% python3 -q
>>> import numpy as np
>>> import numpy.linalg as la
>>> np.set_printoptions(precision=2, suppress=True, linewidth=100)
>>> mat = np.loadtxt("mat.csv", delimiter=",")
>>> print(mat)
[[ 2.  0.  0.  0.  0.  0.  0.  0.  0.  0.  0.  0.  0.]
 [ 0.  3. -2.  0. -1. -1.  1. -1.  2.  2.  1. -1. -1.]
 [ 0. -2.  6.  0.  2.  2. -2.  2. -4. -4. -2.  2.  2.]
 [ 0.  0.  0.  2.  0.  0.  0.  0.  0.  0.  0.  0.  0.]
 [ 0. -1.  2.  0.  3.  1. -1.  1. -2. -2. -1.  1.  1.]
 [ 0. -1.  2.  0.  1.  3. -1.  1. -2. -2. -1.  1.  1.]
 [ 0.  1. -2.  0. -1. -1.  3. -1.  2.  2.  1. -1. -1.]
 [ 0. -1.  2.  0.  1.  1. -1.  3. -2. -2. -1.  1.  1.]
 [ 0.  2. -4.  0. -2. -2.  2. -2.  6.  4.  2. -2. -2.]
 [ 0.  2. -4.  0. -2. -2.  2. -2.  4.  6.  2. -2. -2.]
 [ 0.  1. -2.  0. -1. -1.  1. -1.  2.  2.  3. -1. -1.]
 [ 0. -1.  2.  0.  1.  1. -1.  1. -2. -2. -1.  3.  1.]
 [ 0. -1.  2.  0.  1.  1. -1.  1. -2. -2. -1.  1.  3.]]
>>> w, V = la.eigh(mat)
>>> vec = np.array([1, 2, 0, 1, 2, 2, 0, 0, 2, 1, 1, 1, 1])
>>> print(np.abs(mat).sum(axis=1).max(), round(float(np.abs(w).max()), 2))
30.0 22.0
>>> print(vec @ mat @ vec)
53.0
>>> print(round(float(vec @ mat @ vec / (vec @ vec)), 2), round(w[0], 2), round(w[-1], 2))
2.41 2.0 22.0
>>> W0 = np.load("dump.npy")
>>> print(W0)
[[0 1 0 1 1 0]
 [1 0 0 0 0 0]
 [0 0 0 0 0 1]
 [1 0 0 0 0 1]
 [1 0 0 0 0 0]
 [0 0 1 1 0 0]]
>>> # rows and columns are dependent
>>> B = np.array([[-2, 2], [2, -2], [2, -2], [2, 1], [-1, -2], [0, 2]])
>>> print(la.matrix_rank(W0 @ B))
2
>>> print(np.einsum("ik,kj->ij", W0, B))
[[ 3 -3]
 [-2  2]
 [ 0  2]
 [-2  4]
 [-2  2]
 [ 4 -1]]
>>> print(W0 @ B)
[[ 3 -3]
 [-2  2]
 [ 0  2]
 [-2  4]
 [-2  2]
 [ 4 -1]]
>>> print(np.vstack([W0, B.T]).shape)
(8, 6)
